% python3 -q
>>> import numpy as np
>>> np.set_printoptions(precision=1, suppress=True, linewidth=160)
>>> K = np.loadtxt("arr.csv", delimiter=",")
>>> print(K)
[[ 0.5 -0.4  0.1  0.2]
 [-0.4  0.5 -0.2  0.1]
 [ 0.1 -0.2  0.1 -0.3]
 [ 0.2  0.1 -0.3  0.8]]
>>> print(np.allclose(K[:-1].T @ np.linalg.lstsq(K[:-1].T, K[-1])[0], K[-1]))
True
>>> print(K @ np.linalg.pinv(K) @ K)
[[ 0.5 -0.4  0.1  0.2]
 [-0.4  0.5 -0.2  0.1]
 [ 0.1 -0.2  0.1 -0.3]
 [ 0.2  0.1 -0.3  0.8]]
>>> x0 = np.array([2, -2, 1, -2])
>>> print(round((x0 - K @ x0) @ (K @ x0), 1))
0.0
>>> print(np.trace(K))
2.0
>>> print(np.linalg.eigvalsh(2 * K - np.eye(4)))
[-1. -1.  1.  1.]
>>> E = np.load("block18.npy")
>>> print(E)
[[  5.8   0.  -11.6]
 [  4.8   0.   -9.7]
 [  3.8   0.   -7.8]
 [  0.5   0.   -2.1]
 [ -0.1   0.   -0.5]
 [  0.1   0.    0.2]
 [  1.4   0.    1.5]
 [  3.2   0.    3.2]
 [  6.6   0.    7.1]
 [  6.7   0.    7.3]]
>>> Uu, sig, VT = np.linalg.svd(E)
>>> evecs = VT[:(sig > 1e-8).sum()]
>>> rng = np.random.default_rng(931)
>>> x0 = E[8] + -1 * E[1] + rng.integers(2) * np.eye(3)[0]
>>> print(x0)
[ 2.8  0.  16.8]
>>> print(np.diag(evecs.T @ evecs))
[1. 0. 1.]
>>> print(np.allclose(evecs.T @ evecs @ x0, x0))
True
>>> print(np.linalg.matrix_rank(np.vstack([E, x0])))
2
>>> print(np.count_nonzero(E))
20
>>> print(E.mean(axis=0))
[ 3.3  0.  -1.2]
>>> E[10]
Traceback (most recent call last):
  File "<python-input-22>", line 1, in <module>
    E[10]
    ~^^^^
IndexError: index 10 is out of bounds for axis 0 with size 10
>>> print(E.sum(axis=0))
[ 32.8   0.  -12.4]
>>> print(np.linalg.matrix_rank(E))
2
>>> print(E.sum(axis=1))
[-5.8 -4.9 -4.  -1.6 -0.6  0.3  2.9  6.4 13.7 14. ]
>>> print(np.diff(E, axis=0))
[[-1.   0.   1.9]
 [-1.   0.   1.9]
 [-3.3  0.   5.7]
 [-0.6  0.   1.6]
 [ 0.2  0.   0.7]
 [ 1.3  0.   1.3]
 [ 1.8  0.   1.7]
 [ 3.4  0.   3.9]
 [ 0.1  0.   0.2]]
>>> print(np.abs(E).max())
11.6
>>> X, _ = np.linalg.qr(np.array([[-0.7, 0.5], [1.2, 0.1]]))
>>> print(X)
[[-0.5  0.9]
 [ 0.9  0.5]]
>>> M2 = np.array([[1, 0, 0], [1, 1, 2]])
>>> C = np.kron(M2, X)
>>> print(C)
[[-0.5  0.9 -0.   0.  -0.   0. ]
 [ 0.9  0.5  0.   0.   0.   0. ]
 [-0.5  0.9 -0.5  0.9 -1.   1.7]
 [ 0.9  0.5  0.9  0.5  1.7  1. ]]
>>> print(round(np.linalg.norm(C, 2), 1), round(float(np.linalg.norm(M2, 2) * np.linalg.norm(X, 2)), 1))
2.5 2.5
>>> print(np.linalg.matrix_rank(C))
4
>>> m1 = np.loadtxt("m.csv", delimiter=",")
>>> print(m1)
[[-0.7  1.3  0.7]
 [-2.2 -0.2  2.2]
 [-1.7  0.3  1.7]
 [ 0.1  2.1 -0.1]
 [ 0.2  2.2 -0.2]
 [-2.   0.   2. ]
 [-1.2  0.8  1.2]
 [-2.1 -0.1  2.1]
 [-0.1  1.9  0.1]
 [-1.5  0.5  1.5]
 [ 0.3  2.3 -0.3]
 [ 0.1  2.1 -0.1]
 [-2.   0.   2. ]
 [-1.9  0.1  1.9]
 [ 0.4  2.4 -0.4]
 [-1.   1.   1. ]
 [-0.3  1.7  0.3]
 [-0.9  1.1  0.9]
 [-1.   1.   1. ]
 [-2.3 -0.3  2.3]
 [-1.7  0.3  1.7]
 [ 0.4  2.4 -0.4]
 [ 0.2  2.2 -0.2]]
>>> gram = np.cov(m1, rowvar=False)
>>> print(np.round(np.corrcoef(m1[:, 2], m1[:, 1])[0, 1], 1))
-1.0
>>> print(np.polyfit(m1[:, 2], m1[:, 1], 1))
[-1.  2.]
>>> print(np.argsort(-m1.std(axis=0).round(6), kind="stable"))
[0 1 2]
>>> print(m1.std(axis=0))
[0.9 0.9 0.9]
>>> print(np.corrcoef(m1.T))
[[ 1.  1. -1.]
 [ 1.  1. -1.]
 [-1. -1.  1.]]
>>> print(np.round(np.linalg.norm(m1, 2) / np.linalg.norm(m1), 1))
0.8
>>> print(np.linalg.cond(m1) > 100)
True
>>> print(np.linalg.matrix_rank(m1, rtol=0.1))
2
>>> print(np.argsort(-np.linalg.norm(m1, axis=0).round(6), kind="stable")[:3])
[1 0 2]
>>> rk = np.linalg.matrix_rank(m1)
>>> print(rk)
2
>>> N = np.linalg.svd(m1)[2][rk:].T
>>> print([int(np.linalg.matrix_rank(m1[:i])) for i in range(1, len(m1) + 1)])
[1, 2, 2, 2, 2, 2, 2, 2, 2, 2, 2, 2, 2, 2, 2, 2, 2, 2, 2, 2, 2, 2, 2]
>>> print(N.shape)
(3, 1)
>>> print(np.linalg.matrix_rank(m1.T @ m1), np.linalg.matrix_rank(m1 @ m1.T))
2 2
>>> print(np.round(N @ N.T, 1) + 0)
[[0.5 0.  0.5]
 [0.  0.  0. ]
 [0.5 0.  0.5]]
>>> print([int(np.linalg.matrix_rank(m1[:, :j + 1])) for j in range(3)])
[1, 2, 2]
>>> cen = m1 - m1.mean(axis=0)
>>> evecs = np.linalg.svd(cen)[2][:2]
>>> M2 = cen - cen @ evecs.T @ evecs
>>> print(np.round((cen @ evecs.T).std(axis=0), 1) + 0)
[1.6 0. ]
>>> print(round(np.linalg.norm(M2) / np.linalg.norm(cen), 1))
0.0
>>> print(np.round(M2.std(axis=0), 1) + 0)
[0. 0. 0.]
>>> W0 = np.load("mat.npy")
>>> print(W0.round(1) + 0)
[[-0.9 -0.2 -0.4]
 [ 0.2 -1.   0. ]
 [-0.4 -0.1  0.9]]
>>> M2 = W0 + rng.integers(-2, 3, (3, 1)) @ rng.integers(-2, 3, (1, 3))
>>> print(M2)
[[-0.9 -0.2 -0.4]
 [-1.8 -1.  -4. ]
 [-0.4 -0.1  0.9]]
>>> print(np.linalg.svd(M2 - W0, compute_uv=False))
[4.5 0.  0. ]
>>> print(M2 - W0)
[[ 0.  0.  0.]
 [-2.  0. -4.]
 [ 0.  0.  0.]]
>>> print(np.linalg.matrix_rank(M2 - W0, tol=1e-8))
1
